$ python3 -q
>>> import numpy as np
>>> from numpy import linalg as LA
>>> np.set_printoptions(precision=2, suppress=True, linewidth=200, sign=" ")
>>> feats = np.loadtxt("block5.csv", delimiter=",")
>>> feats
array([[  5.,   6.,   7.,   8.,   9.,  10.,  11.,  12.,  13.,  14.,  15.],
       [ 16.,  17.,  18.,  19.,  20.,  21.,  22.,  23.,  24.,  25.,  26.],
       [ 27.,  28.,  29.,  30.,  31.,  32.,  33.,  34.,  35.,  36.,  37.],
       [ 38.,  39.,  40.,  41.,  42.,  43.,  44.,  45.,  46.,  47.,  48.],
       [ 49.,  50.,  51.,  52.,  53.,  54.,  55.,  56.,  57.,  58.,  59.],
       [ 60.,  61.,  62.,  63.,  64.,  65.,  66.,  67.,  68.,  69.,  70.],
       [ 71.,  72.,  73.,  74.,  75.,  76.,  77.,  78.,  79.,  80.,  81.],
       [ 82.,  83.,  84.,  85.,  86.,  87.,  88.,  89.,  90.,  91.,  92.]])
>>> Uu, s, VT = LA.svd(feats)
>>> vecs = VT[:(s > 1e-8).sum()]
>>> rng = np.random.default_rng(77)
>>> vec = feats[4] + 5 * feats[0] + rng.integers(2) * np.eye(11)[1]
>>> vec
array([  74.,   80.,   86.,   92.,   98.,  104.,  110.,  116.,  122.,  128.,  134.])
>>> round(LA.norm(vec - vecs.T @ vecs @ vec), 2)
np.float64(0.0)
>>> LA.matrix_rank(np.vstack([feats, vec]))
np.int64(2)
>>> np.allclose(vecs.T @ vecs @ vec, vec)
True
